$ ipython --no-banner

In [1]: import numpy as np

In [2]: import numpy.linalg as la

In [3]: np.set_printoptions(suppress=True, linewidth=160)

In [4]: def rd(a):
   ...:     return np.round(a, 2) + 0
   ...: 

In [5]: M = np.loadtxt("data.csv", delimiter=",")

In [6]: rd(M)
Out[6]: 
array([[0.08, 0.22, 0.18, 0.12, 0.2 , 0.1 , 0.1 ],
       [0.04, 0.17, 0.25, 0.38, 0.04, 0.04, 0.08],
       [0.21, 0.14, 0.17, 0.1 , 0.1 , 0.03, 0.24],
       [0.19, 0.15, 0.17, 0.08, 0.19, 0.08, 0.15],
       [0.19, 0.17, 0.11, 0.11, 0.17, 0.19, 0.06],
       [0.1 , 0.1 , 0.17, 0.15, 0.05, 0.22, 0.22],
       [0.32, 0.04, 0.24, 0.32, 0.  , 0.04, 0.04]])

In [7]: # rows sum to 1

In [8]: rd(la.matrix_power(M, 2))
Out[8]: 
array([[0.16, 0.14, 0.18, 0.19, 0.1 , 0.1 , 0.12],
       [0.17, 0.14, 0.19, 0.16, 0.12, 0.07, 0.15],
       [0.18, 0.14, 0.19, 0.2 , 0.1 , 0.08, 0.11],
       [0.16, 0.15, 0.18, 0.18, 0.11, 0.1 , 0.12],
       [0.13, 0.15, 0.18, 0.17, 0.12, 0.12, 0.13],
       [0.18, 0.12, 0.19, 0.19, 0.09, 0.1 , 0.14],
       [0.15, 0.16, 0.18, 0.13, 0.15, 0.08, 0.15]])

In [9]: p = np.eye(7)[2]

In [10]: for _ in range(3):
    ...:     p = p @ M
    ...:     print(p.round(2))
    ...: 
[0.21 0.14 0.17 0.1  0.1  0.03 0.24]
[0.18 0.14 0.19 0.2  0.1  0.08 0.11]
[0.16 0.15 0.18 0.17 0.12 0.09 0.13]

In [11]: M2 = M / la.norm(M, axis=1, keepdims=True)

In [12]: G = M2 @ M2.T

In [13]: (G - 2 * np.eye(7)).round(6).argmax(axis=1)
Out[13]: array([3, 6, 3, 2, 3, 2, 1])

In [14]: np.argwhere(np.triu(np.abs(G) > 0.95, 1))
Out[14]: array([], shape=(0, 2), dtype=int64)
